% ipython --no-banner

In [1]: import numpy as np

In [2]: import numpy.linalg as la

In [3]: np.set_printoptions(precision=4, suppress=True, linewidth=160, legacy="1.25")

In [4]: X = np.loadtxt("layer2.csv", delimiter=",")

In [5]: print(X)
[[-0.7851 -0.5156 -0.0208 -0.3425]
 [-0.2512 -0.1485 -0.4779  0.8285]
 [-0.5653  0.7975  0.1937  0.0833]
 [-0.0314 -0.2758  0.8565  0.4351]]

In [6]: # columns are unit length and at right angles

In [7]: rng = np.random.default_rng(75)

In [8]: A2 = X + rng.integers(-2, 3, (4, 1)) @ rng.integers(-2, 3, (1, 4))

In [9]: print(A2)
[[ 1.2149  0.4844 -1.0208  0.6575]
 [-2.2512 -1.1485  0.5221 -0.1715]
 [-2.5653 -0.2025  1.1937 -0.9167]
 [-4.0314 -2.2758  2.8565 -1.5649]]

In [10]: print(la.matrix_rank(A2 - X, tol=1e-8))
1

In [11]: proj = np.triu(np.array([[-2, 0, 0, 1], [1, 0, 2, 0], [-1, 0, 2, -1], [1, 0, 2, 0]]), 1) + np.eye(4)

In [12]: A2 = proj @ X @ la.inv(proj)

In [13]: print(la.matrix_rank(A2))
4

In [14]: print(proj @ X - X @ proj)
[[-0.0314 -0.2758  1.8878  1.1994]
 [-1.1305  1.595   0.6845 -0.06  ]
 [ 0.0314  0.2758 -2.4515  0.3239]
 [ 0.      0.      0.5516  0.8879]]

In [15]: print(round(np.trace(A2), 4), round(float(np.trace(X)), 4))
-0.3048 -0.3048

In [16]: A2 = X / la.norm(X, axis=1, keepdims=True)

In [17]: C2 = A2 @ A2.T

In [18]: print(la.norm(A2, axis=1))
[1. 1. 1. 1.]

In [19]: print(np.argwhere(np.triu(np.abs(C2) > 0.95, 1)))
[]

In [20]: print(np.round(np.degrees(np.arccos(np.clip(C2[1, 2], -1, 1))), 4))
90.0

In [21]: print((np.abs(C2) > 0.9).astype(int))
[[1 0 0 0]
 [0 1 0 0]
 [0 0 1 0]
 [0 0 0 1]]

In [22]: print(C2[1].round(4) + 0)
[0. 1. 0. 0.]

In [23]: vec = np.array([5, 3, -4, -3])

In [24]: target = X @ vec

In [25]: coef, lr = np.zeros(4), 1 / la.norm(X, 2) ** 2

In [26]: for i in range(40):
    ...:     coef -= lr * X.T @ (X @ coef - target)
    ...:     if i % 10 == 0: print(i, round(la.norm(X @ coef - target), 4))
    ...: 
0 0.0
10 0.0
20 0.0
30 0.0

In [27]: print(round(la.cond(X), 4))
1.0

In [28]: data = np.array([[1, 1, 1],
    ...:     [2, 3, -1],
    ...:     [2, 3, -3],
    ...:     [1, 2, -5],
    ...:     [0, 1, -3],
    ...:     [-1, 3, -5],
    ...:     [0, 1, -5],
    ...:     [-1, 2, -7],
    ...:     [-3, 4, -6],
    ...:     [-5, 3, -4],
    ...:     [-5, 5, -5],
    ...:     [-7, 3, -7],
    ...:     [-5, 4, -8],
    ...:     [-6, 6, -9],
    ...:     [-7, 7, -10]])

In [29]: print(data)
[[  1   1   1]
 [  2   3  -1]
 [  2   3  -3]
 [  1   2  -5]
 [  0   1  -3]
 [ -1   3  -5]
 [  0   1  -5]
 [ -1   2  -7]
 [ -3   4  -6]
 [ -5   3  -4]
 [ -5   5  -5]
 [ -7   3  -7]
 [ -5   4  -8]
 [ -6   6  -9]
 [ -7   7 -10]]

In [30]: vec = np.array([0, 1, 0])

In [31]: target = data @ vec

In [32]: print(np.round(la.pinv(data) @ data, 4) + 0)
[[1. 0. 0.]
 [0. 1. 0.]
 [0. 0. 1.]]

In [33]: target = target + 0.3 * rng.normal(size=15)

In [34]: print(target)
[1.153  3.0074 3.1336 2.3189 1.555  2.9546 0.7557 1.5773 4.0806 2.9511 5.4797 2.6121 3.8456 5.732  7.0575]

In [35]: coef, *_ = la.lstsq(data, target)

In [36]: print(round(la.norm(target - data @ coef), 4))
0.9364

In [37]: print(coef)
[0.0278 1.0964 0.0482]

In [38]: print([round(float(la.norm(la.solve(data.T @ data + lam * np.eye(3), data.T @ target))), 2) for lam in (0, 1, 10, 100)])
[1.1, 1.06, 0.82, 0.45]
